% python3 -q
>>> import numpy as np
>>> from numpy import linalg as LA
>>> np.set_printoptions(precision=3, suppress=True, linewidth=120, floatmode="fixed")
>>> rnd = lambda a: np.round(a, 3) + 0
>>> Q, _ = LA.qr(np.array([[1.0, 0.6], [-1.1, -0.6], [0.7, 0.3]]))
>>> mat = Q @ Q.T
>>> rnd(mat)
array([[ 0.690, -0.414, -0.207],
       [-0.414,  0.448, -0.276],
       [-0.207, -0.276,  0.862]])
>>> # rows and columns are dependent
>>> rng = np.random.default_rng(793058)
>>> Y = mat + rng.integers(-2, 3, (3, 2)) @ rng.integers(-2, 3, (2, 3))
>>> rnd(Y)
array([[ 0.690, -0.414, -0.207],
       [ 1.586,  1.448,  1.724],
       [-0.207,  2.724, -3.138]])
>>> Y - mat
array([[ 0.000,  0.000,  0.000],
       [ 2.000,  1.000,  2.000],
       [ 0.000,  3.000, -4.000]])
>>> np.abs(Y - mat).sum(axis=1)
array([0.000, 5.000, 7.000])
>>> x = np.array([-2, 3, 2])
>>> target = Y @ x
>>> rnd(target)
array([-3.034,  4.621,  2.310])
>>> rnd(LA.solve(Y.T, Y[0]))
array([1.000, 0.000, 0.000])
>>> rnd(LA.solve(Y, -3 * target))
array([ 6.000, -9.000, -6.000])
>>> rnd(LA.solve(Y, Y[:, 2]))
array([0.000, 0.000, 1.000])
>>> E = np.load("arr.npy")
>>> E
array([[ 0,  1, -1,  0],
       [ 2,  2,  2, -2],
       [-1,  2,  0,  1],
       [-1,  2,  0,  1]])
>>> # null space of dimension 1
>>> z = rng.permutation(4)
>>> z
array([0, 2, 3, 1])
>>> Y = E[z][:, z]
>>> rnd(LA.det(Y)), rnd(LA.det(E[z]))
(np.float64(0.0), np.float64(0.0))
>>> np.trace(Y)
np.int64(3)
>>> np.allclose(Y, E)
False
>>> Uu, s, VT = LA.svd(E)
>>> evecs = VT[:(s > 1e-8).sum()]
>>> x = E[1] + 2 * E[2] + rng.integers(2) * np.eye(4)[0]
>>> x
array([1.000, 6.000, 2.000, 0.000])
>>> rnd(LA.norm(x - evecs.T @ evecs @ x))
np.float64(0.707)
>>> LA.matrix_rank(np.vstack([E, x]))
np.int64(4)
>>> rnd(evecs.T @ evecs)
array([[ 0.500,  0.000,  0.000, -0.500],
       [ 0.000,  1.000,  0.000,  0.000],
       [ 0.000,  0.000,  1.000,  0.000],
       [-0.500,  0.000,  0.000,  0.500]])
>>> K = np.loadtxt("block6.csv", delimiter=",")
>>> K
array([[ 1.000, -1.000,  1.000, -1.000, -1.000,  1.000, -1.000,  1.000],
       [ 1.000,  1.000,  1.000,  1.000,  1.000,  1.000,  1.000,  1.000]])
>>> # columns 0 and 2 are equal
>>> Y = K[0, 0] * K[1:] - np.outer(K[1:, 0], K[0])
>>> Y
array([[0.000, 2.000, 0.000, 2.000, 2.000, 0.000, 2.000, 0.000]])
>>> np.flatnonzero(~Y.round(6).any(axis=1))
array([], dtype=int64)
>>> T = np.stack([K, -1 * K, K[::-1]])
>>> np.einsum("bij,cij->bc", T, T)
array([[ 16.000, -16.000,   0.000],
       [-16.000,  16.000,   0.000],
       [  0.000,   0.000,  16.000]])
>>> rnd(LA.norm(T, axis=(1, 2)))
array([4.000, 4.000, 4.000])
>>> T.shape
(3, 2, 8)
>>> (T @ K.T).shape
(3, 2, 2)
>>> T.sum(axis=0)
array([[ 1.000,  1.000,  1.000,  1.000,  1.000,  1.000,  1.000,  1.000],
       [ 1.000, -1.000,  1.000, -1.000, -1.000,  1.000, -1.000,  1.000]])
>>> W0 = np.loadtxt("a.csv", delimiter=",")
>>> W0
array([[ 0.000,  0.000,  0.000],
       [-1.000,  1.000, -2.000],
       [ 0.000,  0.000,  0.000],
       [ 0.000,  0.000,  0.000],
       [ 0.000,  0.000,  0.000],
       [ 0.000,  0.000,  0.000],
       [ 0.000,  0.000, -1.000],
       [ 0.000,  0.000,  0.000],
       [ 1.000,  2.000,  0.000],
       [ 0.000,  0.000,  0.000],
       [ 1.000,  2.000,  0.000],
       [ 0.000,  0.000, -1.000],
       [ 0.000,  0.000,  0.000],
       [ 1.000,  2.000,  1.000],
       [-1.000,  1.000, -1.000],
       [ 0.000,  0.000,  0.000],
       [ 0.000,  0.000, -1.000],
       [ 0.000,  0.000,  0.000],
       [ 0.000,  0.000,  0.000],
       [ 0.000,  0.000,  0.000],
       [ 1.000,  2.000,  1.000],
       [ 0.000,  0.000,  0.000],
       [ 1.000,  2.000,  1.000],
       [ 1.000,  2.000,  0.000],
       [ 0.000,  0.000,  0.000],
       [ 1.000,  2.000,  1.000]])
>>> # rows 0 and 2 are equal
>>> proj = W0 @ LA.solve(W0.T @ W0, W0.T)
>>> np.allclose(proj @ proj, proj)
True
>>> rnd(LA.eigvalsh(proj))
array([0.000, 0.000, 0.000, 0.000, 0.000, 0.000, 0.000, 0.000, 0.000, 0.000, 0.000, 0.000, 0.000, 0.000, 0.000, 0.000,
       0.000, 0.000, 0.000, 0.000, 0.000, 0.000, 0.000, 1.000, 1.000, 1.000])
>>> rnd(np.trace(proj))
np.float64(3.0)
>>> dist = LA.norm(W0[:, None] - W0[None], axis=-1)
>>> dist.shape
(26, 26)
>>> rnd(dist[:5, :5])
array([[0.000, 2.449, 0.000, 0.000, 0.000],
       [2.449, 0.000, 2.449, 2.449, 2.449],
       [0.000, 2.449, 0.000, 0.000, 0.000],
       [0.000, 2.449, 0.000, 0.000, 0.000],
       [0.000, 2.449, 0.000, 0.000, 0.000]])
>>> rnd(LA.norm(W0 - W0.mean(axis=0), axis=1))
array([0.649, 2.295, 0.649, 0.649, 0.649, 0.649, 1.126, 0.649, 1.605, 0.649, 1.605, 1.126, 0.649, 1.931, 1.556, 0.649,
       1.126, 0.649, 0.649, 0.649, 1.931, 0.649, 1.931, 1.605, 0.649, 1.931])
>>> rnd(dist[16])
array([1.000, 1.732, 1.000, 1.000, 1.000, 1.000, 0.000, 1.000, 2.449, 1.000, 2.449, 0.000, 1.000, 3.000, 1.414, 1.000,
       0.000, 1.000, 1.000, 1.000, 3.000, 1.000, 3.000, 2.449, 1.000, 3.000])
>>> np.flatnonzero(dist[16] < dist.mean() / 2)
array([ 6, 11, 16])
>>> x = np.array([0, -3, 6])
>>> target = W0 @ x
>>> rnd(LA.pinv(W0) @ W0)
array([[1.000, 0.000, 0.000],
       [0.000, 1.000, 0.000],
       [0.000, 0.000, 1.000]])
>>> rnd(LA.lstsq(W0, target)[0])
array([ 0.000, -3.000,  6.000])
>>> target = target + 0.02 * rng.normal(size=26)
>>> rnd(target)
array([  0.012, -15.015,   0.026,  -0.004,   0.005,   0.020,  -6.018,  -0.022,  -6.049,   0.024,  -6.007,  -6.018,
         0.049,  -0.010,  -8.996,   0.004,  -5.990,  -0.035,  -0.009,   0.032,   0.002,  -0.008,  -0.005,  -5.998,
        -0.019,  -0.042])
>>> beta, *_ = LA.lstsq(W0, target)
>>> [round(float(LA.norm(LA.solve(W0.T @ W0 + lam * np.eye(3), W0.T @ target))), 2) for lam in (0, 1, 10, 100)]
[6.72, 6.08, 3.56, 0.72]
>>> rnd(beta)
array([-0.011, -3.005,  6.008])
>>> rnd(LA.norm(target - W0 @ beta))
np.float64(0.104)
>>> C = W0[[11, 22]].astype(float)
>>> for _ in range(4):
...     z = LA.norm(W0[:, None] - C, axis=-1).argmin(axis=1)
...     C = np.array([W0[z == j].mean(axis=0) for j in range(2)])
... 
>>> z
array([0, 0, 0, 0, 0, 0, 0, 0, 1, 0, 1, 0, 0, 1, 0, 0, 0, 0, 0, 0, 1, 0, 1, 1, 0, 1])
>>> np.bincount(z)
array([19,  7])
>>> rnd(C)
array([[-0.105,  0.105, -0.316],
       [ 1.000,  2.000,  0.571]])
>>> rnd(C[1] - C[0])
array([1.105, 1.895, 0.887])
>>> np.abs(C[1] - C[0]).argmax()
np.int64(1)
